% ipython --no-banner

In [1]: import numpy as np

In [2]: from numpy import linalg as LA

In [3]: np.set_printoptions(suppress=True, linewidth=120)

In [4]: J = np.load("layer16.npy")

In [5]: print(J.round(2))
[[ 0.78 -0.36 -0.51]
 [-0.36  0.4  -0.84]
 [-0.51 -0.84 -0.18]]

In [6]: # columns are unit length and at right angles

In [7]: print([round(float(LA.det(J[:i, :i])), 2) + 0 for i in range(1, 4)])
[0.78, 0.18, -1.0]

In [8]: print(np.all(LA.eigvalsh(J) > 0))
False

In [9]: arr = np.load("x.npy")

In [10]: print(arr.round(2))
[[-0.12 -0.88 -0.47]
 [ 0.41 -0.47  0.78]
 [-0.9  -0.1   0.42]]

In [11]: # columns are unit length and at right angles

In [12]: u = np.array([2, 3, 1])

In [13]: out = J + np.outer(u, np.eye(3)[0])

In [14]: print(round(float(LA.det(out) / LA.det(J)), 2), np.round(1 + LA.solve(J, u)[0], 2))
0.98 0.98

In [15]: print(LA.matrix_rank(LA.inv(out) - LA.inv(J), tol=1e-8))
1

In [16]: print(LA.matrix_rank(out - J))
1

In [17]: print(out.round(2))
[[ 2.78 -0.36 -0.51]
 [ 2.64  0.4  -0.84]
 [ 0.49 -0.84 -0.18]]

In [18]: F = np.load("case11.npy")

In [19]: print(F)
[[ 2  0  0  0]
 [ 0  0  0  0]
 [ 0  0 -2 -2]]

In [20]: # column 3 repeats column 2

In [21]: print(LA.matrix_rank(F, rtol=0.1))
2

In [22]: print(np.argsort(-LA.norm(F, axis=0).round(6), kind="stable")[:3])
[0 2 3]

In [23]: print(np.round(LA.norm(F, 2) / LA.norm(F), 2))
0.82

In [24]: A = np.loadtxt("test5.csv", delimiter=",")

In [25]: print(A.round(2))
[[ 1.69  0.97  0.3  -0.32]
 [ 0.97 -1.11 -1.21  0.6 ]
 [ 0.3  -1.21  1.04 -0.62]
 [-0.32  0.6  -0.62  0.38]]

In [26]: # rows and columns are dependent

In [27]: out = np.array([[9, 6], [7, 9]])

In [28]: W2 = np.kron(out, A)

In [29]: print(round(LA.norm(W2, 2), 2), np.round(LA.norm(out, 2) * LA.norm(A, 2), 2))
31.03 31.03

In [30]: print(round(LA.det(2 * A), 2), round(LA.det(A), 2))
0.0 0.0

In [31]: print(np.einsum("ij,ji->", A, A))
12.0

In [32]: print(np.round(np.kron(np.eye(2, dtype=int), A), 2))
[[ 1.69  0.97  0.3  -0.32  0.    0.    0.   -0.  ]
 [ 0.97 -1.11 -1.21  0.6   0.   -0.   -0.    0.  ]
 [ 0.3  -1.21  1.04 -0.62  0.   -0.    0.   -0.  ]
 [-0.32  0.6  -0.62  0.38 -0.    0.   -0.    0.  ]
 [ 0.    0.    0.   -0.    1.69  0.97  0.3  -0.32]
 [ 0.   -0.   -0.    0.    0.97 -1.11 -1.21  0.6 ]
 [ 0.   -0.    0.   -0.    0.3  -1.21  1.04 -0.62]
 [-0.    0.   -0.    0.   -0.32  0.6  -0.62  0.38]]

In [33]: print(LA.cond(A) > 100)
True

In [34]: K = np.load("run4.npy")

In [35]: print(K)
[[-25.95   6.22 -16.55]
 [-21.64   6.47 -10.13]
 [-20.11   6.48  -8.14]
 [-18.38   6.44  -6.1 ]
 [-16.84   6.35  -4.46]
 [-13.22   5.93  -1.31]
 [-12.61   5.82  -0.88]
 [ -9.12   5.03   0.96]
 [ -6.79   4.28   1.55]
 [ -5.07   3.56   1.64]
 [ -3.12   2.55   1.34]
 [ -1.86   1.72   0.92]
 [ -0.89   0.93   0.46]
 [ -0.07   0.09   0.04]
 [  0.04  -0.05  -0.02]
 [  0.56  -0.87  -0.2 ]
 [  0.71  -1.24  -0.15]
 [  0.73  -1.32  -0.13]
 [ -2.1   -2.89  10.9 ]
 [ -4.05  -2.35  18.2 ]
 [ -4.58  -2.15  20.24]
 [ -9.3    0.25  39.84]]

In [36]: lab = K[:, 0] > np.median(K[:, 0])

In [37]: u = K[lab].mean(axis=0) - K[~lab].mean(axis=0)

In [38]: print(u.round(2))
[13.13 -5.67  5.02]

In [39]: print(np.argsort(-np.abs(u).round(6), kind="stable"))
[0 1 2]

In [40]: print(round((((K - K.mean(axis=0)) @ u > 0) == lab).mean(), 2))
0.86

In [41]: print(((K - K.mean(axis=0)) @ u > 0).astype(int))
[0 0 0 0 0 0 0 0 1 1 1 1 1 1 1 1 1 1 1 1 1 1]

In [42]: T = np.stack([K, -2 * K, K[::-1]])

In [43]: print(np.round(LA.norm(T, axis=(1, 2)), 2))
[ 78.24 156.47  78.24]

In [44]: print(LA.matrix_rank(T.reshape(3, -1)))
2

In [45]: print(LA.matrix_rank(T))
[3 3 3]

In [46]: print(T.shape)
(3, 22, 3)

In [47]: print(np.round(np.einsum("bij,cij->bc", T, T), 2))
[[  6120.75 -12241.5   -1386.05]
 [-12241.5   24483.01   2772.11]
 [ -1386.05   2772.11   6120.75]]

In [48]: cen = (K - K.mean(axis=0)) / K.std(axis=0)

In [49]: print(np.argwhere(np.abs(cen) > 2))
[[ 0  0]
 [21  2]]

In [50]: print(cen.std(axis=0))
[1. 1. 1.]

In [51]: coef = LA.lstsq(np.delete(cen, 1, axis=1), cen[:, 1])[0]

In [52]: print(round(1 - np.var(cen[:, 1] - np.delete(cen, 1, axis=1) @ coef), 2))
0.77

In [53]: W0 = np.load("w.npy")

In [54]: print(W0)
[[0.25 0.25 0.25 0.25]
 [0.   1.   0.   0.  ]
 [0.   0.   1.   0.  ]
 [0.   0.25 0.25 0.5 ]]

In [55]: # row-stochastic, so 1 is an eigenvalue

In [56]: w, vecs = LA.eig(W0)

In [57]: print(W0 @ vecs[:, 0] - w[0] * vecs[:, 0])
[0. 0. 0. 0.]

In [58]: out = W0 / np.sqrt((W0 ** 2).mean(axis=1, keepdims=True))

In [59]: print(LA.matrix_rank(out) == LA.matrix_rank(W0))
True

In [60]: print(out[3].round(2))
[0.   0.82 0.82 1.63]

In [61]: print(W0 - W0.mean(axis=1, keepdims=True))
[[ 0.    0.    0.    0.  ]
 [-0.25  0.75 -0.25 -0.25]
 [-0.25 -0.25  0.75 -0.25]
 [-0.25  0.    0.    0.25]]

In [62]: print(LA.matrix_rank(W0 - W0.mean(axis=1, keepdims=True)))
3

In [63]: O = W0.astype(float).copy()

In [64]: for j in range(4):
    ...:     O[:, j] -= O[:, :j] @ (O[:, :j].T @ O[:, j])
    ...:     O[:, j] /= LA.norm(O[:, j])
    ...: 

In [65]: print(np.round(O.T @ O, 2) + 0)
[[1. 0. 0. 0.]
 [0. 1. 0. 0.]
 [0. 0. 1. 0.]
 [0. 0. 0. 1.]]

In [66]: print(np.round(O.T @ W0, 2) + 0)
[[0.25 0.25 0.25 0.25]
 [0.   1.03 0.06 0.12]
 [0.   0.   1.03 0.11]
 [0.   0.   0.   0.47]]

In [67]: print(O.round(2))
[[ 1.    0.    0.    0.  ]
 [ 0.    0.97 -0.06 -0.24]
 [ 0.    0.    0.97 -0.24]
 [ 0.    0.24  0.23  0.94]]

In [68]: out = W0 / LA.norm(W0, axis=1, keepdims=True)

In [69]: cov = out @ out.T

In [70]: print(cov.round(2))
[[1.   0.5  0.5  0.82]
 [0.5  1.   0.   0.41]
 [0.5  0.   1.   0.41]
 [0.82 0.41 0.41 1.  ]]

In [71]: print((cov - 2 * np.eye(4)).round(6).argmax(axis=1))
[3 0 0 0]

In [72]: T = np.stack([W0, 2 * W0, W0[::-1]])

In [73]: print((T @ W0.T).shape)
(3, 4, 4)

In [74]: print(LA.matrix_rank(T))
[4 4 4]

In [75]: print(np.round(LA.norm(T, axis=(1, 2)), 2))
[1.62 3.24 1.62]

In [76]: print(np.round(LA.det(T), 2))
[0.13 2.   0.13]

In [77]: feats = np.loadtxt("a.csv", delimiter=",")

In [78]: print(feats.round(2))
[[-0.55 -0.82 -0.09 -0.09]
 [-0.82  0.56 -0.05 -0.05]
 [-0.09 -0.05  0.99 -0.01]
 [-0.09 -0.05 -0.01  0.99]]

In [79]: w, vecs = LA.eig(feats)

In [80]: print(round(np.prod(w), 2))
-1.0

In [81]: print(np.round(feats.T @ feats, 2) + 0)
[[1. 0. 0. 0.]
 [0. 1. 0. 0.]
 [0. 0. 1. 0.]
 [0. 0. 0. 1.]]

In [82]: print(np.round(LA.svd(feats, compute_uv=False), 2))
[1. 1. 1. 1.]

In [83]: print(np.round(feats[:, 1] @ feats[:, 2], 2))
0.0

In [84]: theta = np.radians(72)

In [85]: Rm = np.eye(4)

In [86]: Rm[3, 3] = Rm[0, 0] = np.cos(theta)

In [87]: Rm[3, 0], Rm[0, 3] = -np.sin(theta), np.sin(theta)

In [88]: print(Rm.round(2))
[[ 0.31  0.    0.    0.95]
 [ 0.    1.    0.    0.  ]
 [ 0.    0.    1.    0.  ]
 [-0.95  0.    0.    0.31]]

In [89]: out = feats @ Rm.T

In [90]: print(np.round(LA.det(Rm), 2), round(float(np.trace(Rm)), 2))
1.0 2.62

In [91]: print(np.allclose(feats @ feats.T, out @ out.T))
True

In [92]: print(np.round(LA.norm(Rm, axis=0), 2))
[1. 1. 1. 1.]

In [93]: print(np.round(LA.pinv(Rm), 2))
[[ 0.31  0.    0.   -0.95]
 [ 0.    1.    0.    0.  ]
 [ 0.    0.    1.    0.  ]
 [ 0.95  0.    0.    0.31]]

In [94]: print(np.round(Rm @ Rm.T, 2) + 0)
[[1. 0. 0. 0.]
 [0. 1. 0. 0.]
 [0. 0. 1. 0.]
 [0. 0. 0. 1.]]

In [95]: print(round(LA.eigvalsh(feats).min(), 2))
-1.0

In [96]: print(np.all(LA.eigvalsh(feats) > 0))
False

In [97]: X = np.array([[40, 4, 3, 0], [2, 0, 6, 8], [5, 5, 29, 0], [9, 2, 9, -38]])

In [98]: rng = np.random.default_rng(88)

In [99]: lab = rng.permutation(4)

In [100]: out = X[:, lab] * rng.choice([-1, 1], 4)

In [101]: print(out)
[[  4   3   0  40]
 [  0   6   8   2]
 [  5  29   0   5]
 [  2   9 -38   9]]

In [102]: left, _, Vt = LA.svd(X.T @ out)

In [103]: print(np.round(LA.lstsq(X, out)[0], 2) + 0)
[[0. 0. 0. 1.]
 [1. 0. 0. 0.]
 [0. 1. 0. 0.]
 [0. 0. 1. 0.]]

In [104]: print(lab)
[1 2 3 0]
